$ ipython --no-banner

In [1]: import numpy as np

In [2]: import numpy.linalg as la

In [3]: np.set_printoptions(precision=2, suppress=True, linewidth=120)

In [4]: def rnd(a):
   ...:     return np.round(a, 2) + 0
   ...: 

In [5]: mat = np.loadtxt("test1.csv", delimiter=",")

In [6]: print(rnd(mat))
[[  -1.56   26.95 -107.04   81.9   -79.75  -36.93]
 [   4.73    9.52  -55.27   44.35  -40.62  -18.57]
 [   6.07    2.86  -32.63   27.18  -23.64  -10.85]
 [   4.85   -1.85   -9.99    8.9    -6.93   -3.46]
 [   4.64   -1.94   -8.97    8.02   -6.19   -3.14]
 [   3.79   -2.02   -5.85    5.3    -3.96   -2.15]
 [   2.83   -1.79   -3.49    3.18   -2.31   -1.39]
 [   1.02   -0.8    -0.87    0.76   -0.54   -0.43]
 [  -1.19    1.13    0.73   -0.46    0.42    0.57]
 [  -2.42    4.1     5.64    0.04    3.94    5.83]
 [  -2.14    4.04    6.56    0.02    4.66    6.63]
 [  -1.72    3.9     7.81   -0.05    5.63    7.67]
 [  -1.4     3.75    8.7    -0.13    6.33    8.38]
 [   3.63    0.38   20.97   -2.35   15.96   17.22]
 [   4.31   -0.14   22.55   -2.73   17.21   18.28]]

In [7]: D = la.norm(mat[:, None] - mat[None], axis=-1)

In [8]: print((D + 1e9 * np.eye(15)).round(6).argmin(axis=1))
[ 1  2  1  4  3  6  5  8  7 10  9 12 11 14 13]

In [9]: print(D.mean(axis=1).argmax())
0

In [10]: print(la.matrix_rank(D ** 2))
5

In [11]: print(np.unravel_index(D.round(6).argmax(), D.shape))
(np.int64(0), np.int64(14))

In [12]: Y = mat / np.sqrt((mat ** 2).mean(axis=1, keepdims=True))

In [13]: print(rnd(la.norm(Y, axis=1)))
[2.45 2.45 2.45 2.45 2.45 2.45 2.45 2.45 2.45 2.45 2.45 2.45 2.45 2.45 2.45]

In [14]: print(la.matrix_rank(mat - mat.mean(axis=1, keepdims=True)))
3

In [15]: Ac = mat - mat.mean(axis=0)

In [16]: vecs = la.svd(Ac)[2][:3]

In [17]: Y = Ac - Ac @ vecs.T @ vecs

In [18]: print(rnd(Y.std(axis=0)))
[0. 0. 0. 0. 0. 0.]

In [19]: print(la.norm(Y, axis=1).round(6).argmax())
0

In [20]: print(rnd(la.norm(Y) / la.norm(Ac)))
0.0

In [21]: print(rnd(np.diag(vecs.T @ vecs)))
[0.56 0.55 0.47 0.68 0.27 0.47]
